>>> import numpy as np
>>> np.set_printoptions(precision=2, suppress=True, linewidth=100)
>>> def rd(a):
...     return np.round(a, 2) + 0
... 
>>> arr = np.array([[-2.0, 2.0, 1.0], [-2.0, -2.0, 1.0], [0.0, 0.0, 0.0]])
>>> arr
array([[-2.,  2.,  1.],
       [-2., -2.,  1.],
       [ 0.,  0.,  0.]])
>>> left, s, VT = np.linalg.svd(arr)
>>> vecs = VT[:(s > 1e-8).sum()]
>>> rng = np.random.default_rng(512)
>>> x0 = arr[2] + -3 * arr[1] + rng.integers(2) * np.eye(3)[1]
>>> x0
array([ 6.,  6., -3.])
>>> rd(np.diag(vecs.T @ vecs))
array([0.8, 1. , 0.2])
>>> rd(np.linalg.norm(x0 - vecs.T @ vecs @ x0))
np.float64(0.0)
>>> np.unique(arr.round(6), axis=0).shape
(3, 3)
>>> np.linalg.lstsq(arr[:-1].T, arr[-1])[2]
np.int32(2)
>>> np.abs(np.diag(np.linalg.qr(arr)[1])) > 1e-9
array([ True,  True, False])
>>> np.einsum("ij,ji->", arr, arr)
np.float64(0.0)
>>> rd(np.linalg.eigvals(arr))
array([-2.+2.j, -2.-2.j,  0.+0.j])
>>> rd(np.linalg.det(2 * arr)), rd(np.linalg.det(arr))
(np.float64(0.0), np.float64(0.0))
>>> np.einsum("ii->", arr)
np.float64(-4.0)
>>> M2 = np.array([[2, 0, 3], [3, 1, 0], [0, 3, 2]])
>>> np.linalg.matrix_rank(arr @ M2)
np.int64(2)
>>> np.linalg.matrix_rank(np.vstack([arr, M2.T]))
np.int64(3)
>>> np.einsum("ij,ij->i", arr, arr)
array([9., 9., 0.])
>>> np.vstack([arr, M2.T]).shape
(6, 3)
>>> F = np.load("run11.npy")
>>> F
array([[2, 0, 2, 0],
       [0, 0, 0, 0],
       [2, 0, 2, 0],
       [0, 0, 0, 0]])
>>> # 3 groups of indices that never mix
>>> (arr + arr.T) / 2
array([[-2. ,  0. ,  0.5],
       [ 0. , -2. ,  0.5],
       [ 0.5,  0.5,  0. ]])
>>> np.trace(arr)
np.float64(-4.0)
>>> rd(np.linalg.matrix_power(arr, 4))
array([[-64.,   0.,  32.],
       [  0., -64.,   0.],
       [  0.,   0.,   0.]])
>>> rd(np.sort(np.abs(np.linalg.eigvals(arr))))
array([0.  , 2.83, 2.83])
>>> np.allclose(arr @ arr.T, arr.T @ arr)
False
>>> rd(np.abs(np.linalg.eigvals(arr)).max())
np.float64(2.83)
>>> rd(np.linalg.det(arr))
np.float64(0.0)
>>> ev, vecs = np.linalg.eigh(F)
>>> np.unique(ev.round(6) + 0, return_counts=True)[1]
array([3, 1])
>>> (ev > 1e-8).sum(), (ev < -1e-8).sum()
(np.int64(1), np.int64(0))
>>> rd(np.linalg.eigvalsh(F @ F))
array([ 0.,  0.,  0., 16.])
>>> rd(vecs.T @ vecs)
array([[1., 0., 0., 0.],
       [0., 1., 0., 0.],
       [0., 0., 1., 0.],
       [0., 0., 0., 1.]])
>>> X = np.loadtxt("x.csv", delimiter=",")
>>> X
array([[ 0., -1.,  0.,  0.,  0.,  0.],
       [-2.,  0.,  0.,  0.,  0.,  0.],
       [ 0.,  1.,  0.,  0.,  0.,  0.],
       [ 0.,  0.,  0., -1.,  0.,  0.],
       [ 0.,  0., -2.,  0.,  0.,  0.],
       [ 0.,  0.,  0.,  1.,  0.,  0.],
       [ 0.,  0.,  0.,  0.,  0., -1.],
       [ 0.,  0.,  0.,  0., -2.,  0.],
       [ 0.,  0.,  0.,  0.,  0.,  1.]])
>>> M2 = np.c_[X[:, :2] @ np.array([[0, -2], [-1, -3]]), np.array([3, -3, 3, 2, 2, 2, -1, -2, -2])]
>>> M2
array([[ 1.,  3.,  3.],
       [ 0.,  4., -3.],
       [-1., -3.,  3.],
       [ 0.,  0.,  2.],
       [ 0.,  0.,  2.],
       [ 0.,  0.,  2.],
       [ 0.,  0., -1.],
       [ 0.,  0., -2.],
       [ 0.,  0., -2.]])
>>> np.linalg.matrix_rank(np.c_[X, M2])
np.int64(7)
>>> rd(np.linalg.lstsq(X, M2[:, 0])[0])
array([ 0., -1.,  0.,  0.,  0.,  0.])
>>> rd(np.linalg.norm(np.linalg.qr(X)[0].T @ M2, axis=0) ** 2 / ((M2 ** 2).sum(axis=0) + 1e-12))
array([1.  , 1.  , 0.36])
>>> z = rng.permutation(6)
>>> M2 = X[:, z] * rng.choice([-1, 1], 6)
>>> M2
array([[-1., -0., -0., -0.,  0., -0.],
       [ 0., -0., -0., -0., -2., -0.],
       [ 1., -0., -0., -0.,  0., -0.],
       [ 0.,  1., -0., -0.,  0., -0.],
       [ 0., -0., -0.,  2.,  0., -0.],
       [ 0., -1., -0., -0.,  0., -0.],
       [ 0., -0.,  1., -0.,  0., -0.],
       [ 0., -0., -0., -0.,  0.,  2.],
       [ 0., -0., -1., -0.,  0., -0.]])
>>> left, _, VT = np.linalg.svd(X.T @ M2)
>>> left @ VT
array([[ 0.,  0.,  0.,  0.,  1.,  0.],
       [ 1.,  0.,  0.,  0.,  0.,  0.],
       [ 0.,  0.,  0., -1.,  0.,  0.],
       [ 0., -1.,  0.,  0.,  0.,  0.],
       [ 0.,  0.,  0.,  0.,  0., -1.],
       [ 0.,  0., -1.,  0.,  0.,  0.]])
>>> z
array([1, 3, 5, 2, 0, 4])
>>> rd(np.linalg.lstsq(X, M2)[0])
array([[ 0.,  0.,  0.,  0.,  1.,  0.],
       [ 1.,  0.,  0.,  0.,  0.,  0.],
       [ 0.,  0.,  0., -1.,  0.,  0.],
       [ 0., -1.,  0.,  0.,  0.,  0.],
       [ 0.,  0.,  0.,  0.,  0., -1.],
       [ 0.,  0., -1.,  0.,  0.,  0.]])
>>> hat = X @ np.linalg.solve(X.T @ X, X.T)
>>> hat
array([[ 0.5,  0. , -0.5,  0. ,  0. ,  0. ,  0. ,  0. ,  0. ],
       [ 0. ,  1. ,  0. ,  0. ,  0. ,  0. ,  0. ,  0. ,  0. ],
       [-0.5,  0. ,  0.5,  0. ,  0. ,  0. ,  0. ,  0. ,  0. ],
       [ 0. ,  0. ,  0. ,  0.5,  0. , -0.5,  0. ,  0. ,  0. ],
       [ 0. ,  0. ,  0. ,  0. ,  1. ,  0. ,  0. ,  0. ,  0. ],
       [ 0. ,  0. ,  0. , -0.5,  0. ,  0.5,  0. ,  0. ,  0. ],
       [ 0. ,  0. ,  0. ,  0. ,  0. ,  0. ,  0.5,  0. , -0.5],
       [ 0. ,  0. ,  0. ,  0. ,  0. ,  0. ,  0. ,  1. ,  0. ],
       [ 0. ,  0. ,  0. ,  0. ,  0. ,  0. , -0.5,  0. ,  0.5]])
>>> np.diag(hat)
array([0.5, 1. , 0.5, 0.5, 1. , 0.5, 0.5, 1. , 0.5])
>>> rd(np.linalg.eigvalsh(hat))
array([0., 0., 0., 1., 1., 1., 1., 1., 1.])
>>> np.allclose(hat @ hat, hat)
True
>>> np.linalg.matrix_rank(np.eye(9) - hat)
np.int64(3)
>>> def softmax(z):
...     e = np.exp(z - z.max(axis=-1, keepdims=True))
...     return e / e.sum(axis=-1, keepdims=True)
... 
>>> rd(softmax(X[2] + -3))
array([0.13, 0.35, 0.13, 0.13, 0.13, 0.13])
>>> rd(softmax(10 * X[2]))
array([0., 1., 0., 0., 0., 0.])
>>> softmax(X).sum(axis=1)
array([1., 1., 1., 1., 1., 1., 1., 1., 1.])
>>> S = X @ X.T / np.sqrt(6)
>>> softmax(S).round(6).argmax(axis=1)
array([0, 1, 2, 3, 4, 5, 6, 7, 8])
>>> rd(softmax(S)[2] @ X)
array([-0.22,  0.09, -0.22,  0.  , -0.22,  0.  ])
>>> rd(softmax(S))
array([[0.16, 0.11, 0.07, 0.11, 0.11, 0.11, 0.11, 0.11, 0.11],
       [0.08, 0.39, 0.08, 0.08, 0.08, 0.08, 0.08, 0.08, 0.08],
       [0.07, 0.11, 0.16, 0.11, 0.11, 0.11, 0.11, 0.11, 0.11],
       [0.11, 0.11, 0.11, 0.16, 0.11, 0.07, 0.11, 0.11, 0.11],
       [0.08, 0.08, 0.08, 0.08, 0.39, 0.08, 0.08, 0.08, 0.08],
       [0.11, 0.11, 0.11, 0.07, 0.11, 0.16, 0.11, 0.11, 0.11],
       [0.11, 0.11, 0.11, 0.11, 0.11, 0.11, 0.16, 0.11, 0.07],
       [0.08, 0.08, 0.08, 0.08, 0.08, 0.08, 0.08, 0.39, 0.08],
       [0.11, 0.11, 0.11, 0.11, 0.11, 0.11, 0.07, 0.11, 0.16]])
>>> A = np.load("mat.npy")
>>> A
array([[ 0.1 , -0.11, -0.11],
       [ 0.46, -0.51, -0.33],
       [ 3.16, -3.13, -2.08],
       [ 6.11, -6.11, -4.05],
       [ 4.06, -4.05, -2.68],
       [-3.16,  3.12,  2.1 ],
       [ 0.05, -0.02, -0.02],
       [ 0.33, -0.31, -0.22],
       [ 2.42, -2.4 , -1.64],
       [-3.3 ,  3.26,  2.22],
       [-0.4 ,  0.4 ,  0.23],
       [-4.41,  4.41,  2.95],
       [-4.23,  4.27,  2.84],
       [ 4.42, -4.42, -2.96],
       [-3.67,  3.65,  2.41],
       [-2.35,  2.36,  1.56],
       [-4.15,  4.2 ,  2.78],
       [ 1.06, -1.05, -0.65],
       [ 2.58, -2.57, -1.7 ],
       [ 1.64, -1.61, -1.09],
       [ 1.13, -1.12, -0.69],
       [-4.05,  4.04,  2.71],
       [-1.62,  1.63,  1.09],
       [-1.7 ,  1.71,  1.15],
       [-3.75,  3.75,  2.5 ],
       [-3.05,  3.05,  1.99],
       [ 1.2 , -1.18, -0.82],
       [ 2.97, -3.01, -1.96],
       [ 1.96, -1.95, -1.28]])
>>> M2 = A / np.sqrt((A ** 2).mean(axis=1, keepdims=True))
>>> np.linalg.matrix_rank(A - A.mean(axis=1, keepdims=True))
np.int64(2)
>>> J = np.load("layer5.npy")
>>> J
array([[-2, -1, -2, -4, -5,  3,  5, -3,  3,  3, -1],
       [ 0,  4,  0, -4,  3,  3,  4,  1,  1,  2,  1],
       [ 0,  5,  4,  4, -5, -5,  4, -3,  4,  1, -1],
       [-4,  2, -5,  2, -1, -4, -2,  2, -5, -5,  5],
       [-2, -1, -2, -4, -5,  3,  5, -3,  3,  3, -1]])
>>> [round(float(x), 2) for x in np.linalg.svd(J, compute_uv=False)[:3]]
[17.07, 11.96, 10.32]
>>> np.argsort(-np.linalg.norm(J, axis=0).round(6), kind="stable")[:3]
array([6, 4, 3])
>>> np.linalg.cond(J) > 100
np.True_
>>> rd(np.linalg.norm(J, 2) / np.linalg.norm(J))
np.float64(0.7)
>>> left, s, VT = np.linalg.svd(J)
>>> rd(s)
array([17.07, 11.96, 10.32,  7.42,  0.  ])
>>> M2 = left[:, :4] @ np.diag(s[:4]) @ VT[:4]
>>> np.linalg.matrix_rank(J, rtol=0.05)
np.int64(4)
>>> np.linalg.matrix_rank(M2)
np.int64(4)
>>> rd(np.abs(J - M2).max())
np.float64(0.0)
>>> rd(np.linalg.norm(J - M2, 2)), rd(s[4])
(np.float64(0.0), np.float64(0.0))
>>> left, s, VT = np.linalg.svd(J, full_matrices=False)
>>> (s > 1e-8).sum()
np.int64(4)
>>> rd(s / s[0])
array([1.  , 0.7 , 0.6 , 0.43, 0.  ])
>>> left.shape, s.shape, VT.shape
((5, 5), (5,), (5, 11))
>>> np.allclose(left * s @ VT, J)
True
>>> rd(np.sqrt((s ** 2).sum())), rd(np.linalg.norm(J))
(np.float64(24.41), np.float64(24.41))
>>> rd(left.T @ J @ VT.T)
array([[17.07,  0.  ,  0.  ,  0.  ,  0.  ],
       [ 0.  , 11.96,  0.  ,  0.  ,  0.  ],
       [ 0.  ,  0.  , 10.32,  0.  ,  0.  ],
       [ 0.  ,  0.  ,  0.  ,  7.42,  0.  ],
       [ 0.  ,  0.  ,  0.  ,  0.  ,  0.  ]])
>>> rd(s)
array([17.07, 11.96, 10.32,  7.42,  0.  ])
>>> M2 = np.c_[A[:, :1] @ np.array([[-2]]), np.array([6, -5, 8, 5, -3, -5, -3, 1, 5, 2, -7, 7, -1, 3, 9, 5, -6, -6, 7, -9, 8, -5, 5, 3, 9, 3, 4, 0, -7])]
>>> M2
array([[ -0.2 ,   6.  ],
       [ -0.92,  -5.  ],
       [ -6.32,   8.  ],
       [-12.22,   5.  ],
       [ -8.12,  -3.  ],
       [  6.32,  -5.  ],
       [ -0.1 ,  -3.  ],
       [ -0.66,   1.  ],
       [ -4.84,   5.  ],
       [  6.6 ,   2.  ],
       [  0.8 ,  -7.  ],
       [  8.82,   7.  ],
       [  8.46,  -1.  ],
       [ -8.84,   3.  ],
       [  7.34,   9.  ],
       [  4.7 ,   5.  ],
       [  8.3 ,  -6.  ],
       [ -2.12,  -6.  ],
       [ -5.16,   7.  ],
       [ -3.28,  -9.  ],
       [ -2.26,   8.  ],
       [  8.1 ,  -5.  ],
       [  3.24,   5.  ],
       [  3.4 ,   3.  ],
       [  7.5 ,   9.  ],
       [  6.1 ,   3.  ],
       [ -2.4 ,   4.  ],
       [ -5.94,   0.  ],
       [ -3.92,  -7.  ]])
>>> rd(np.linalg.lstsq(A, M2[:, 0])[0])
array([-2.,  0.,  0.])
>>> rd(np.linalg.norm(M2 - A @ np.linalg.lstsq(A, M2)[0], axis=0))
array([ 0.  , 30.23])
>>> np.linalg.matrix_rank(M2)
np.int64(2)
>>> u = np.array([1, 0, 2, 1, 1])
>>> r1 = np.array([0, 2, 0, 1, 0, 2])
>>> E = u[:, None] + r1[None, :]
>>> E
array([[1, 3, 1, 2, 1, 3],
       [0, 2, 0, 1, 0, 2],
       [2, 4, 2, 3, 2, 4],
       [1, 3, 1, 2, 1, 3],
       [1, 3, 1, 2, 1, 3]])
>>> # column 2 repeats column 0
>>> M2 = E + rng.integers(-2, 3, (5, 2)) @ rng.integers(-2, 3, (2, 6))
>>> M2
array([[-1,  7,  5,  4,  1,  7],
       [-4,  4, -4,  1,  0, -2],
       [ 0,  2, -6,  1,  2, -4],
       [ 5,  1,  5,  2,  1,  7],
       [-4,  7, -1,  3,  1,  1]])
>>> rd(np.linalg.svd(M2 - E, compute_uv=False))
array([16.15,  9.44,  0.  ,  0.  ,  0.  ])
>>> M2 - E
array([[-2,  4,  4,  2,  0,  4],
       [-4,  2, -4,  0,  0, -4],
       [-2, -2, -8, -2,  0, -8],
       [ 4, -2,  4,  0,  0,  4],
       [-5,  4, -2,  1,  0, -2]])
>>> np.linalg.matrix_rank(M2 - E, tol=1e-8)
np.int64(2)
>>> np.linalg.cond(E) > 100
np.True_
>>> np.linalg.matrix_rank(E, rtol=0.1)
np.int64(2)
>>> np.argsort(-np.linalg.norm(E, axis=0).round(6), kind="stable")[:3]
array([1, 5, 3])
>>> M2 = E / np.sqrt((E ** 2).mean(axis=1, keepdims=True))
>>> rd(E - E.mean(axis=1, keepdims=True))
array([[-0.83,  1.17, -0.83,  0.17, -0.83,  1.17],
       [-0.83,  1.17, -0.83,  0.17, -0.83,  1.17],
       [-0.83,  1.17, -0.83,  0.17, -0.83,  1.17],
       [-0.83,  1.17, -0.83,  0.17, -0.83,  1.17],
       [-0.83,  1.17, -0.83,  0.17, -0.83,  1.17]])
>>> np.linalg.matrix_rank(M2) == np.linalg.matrix_rank(E)
np.True_
>>> rd(np.linalg.norm(M2, axis=1))
array([2.45, 2.45, 2.45, 2.45, 2.45])
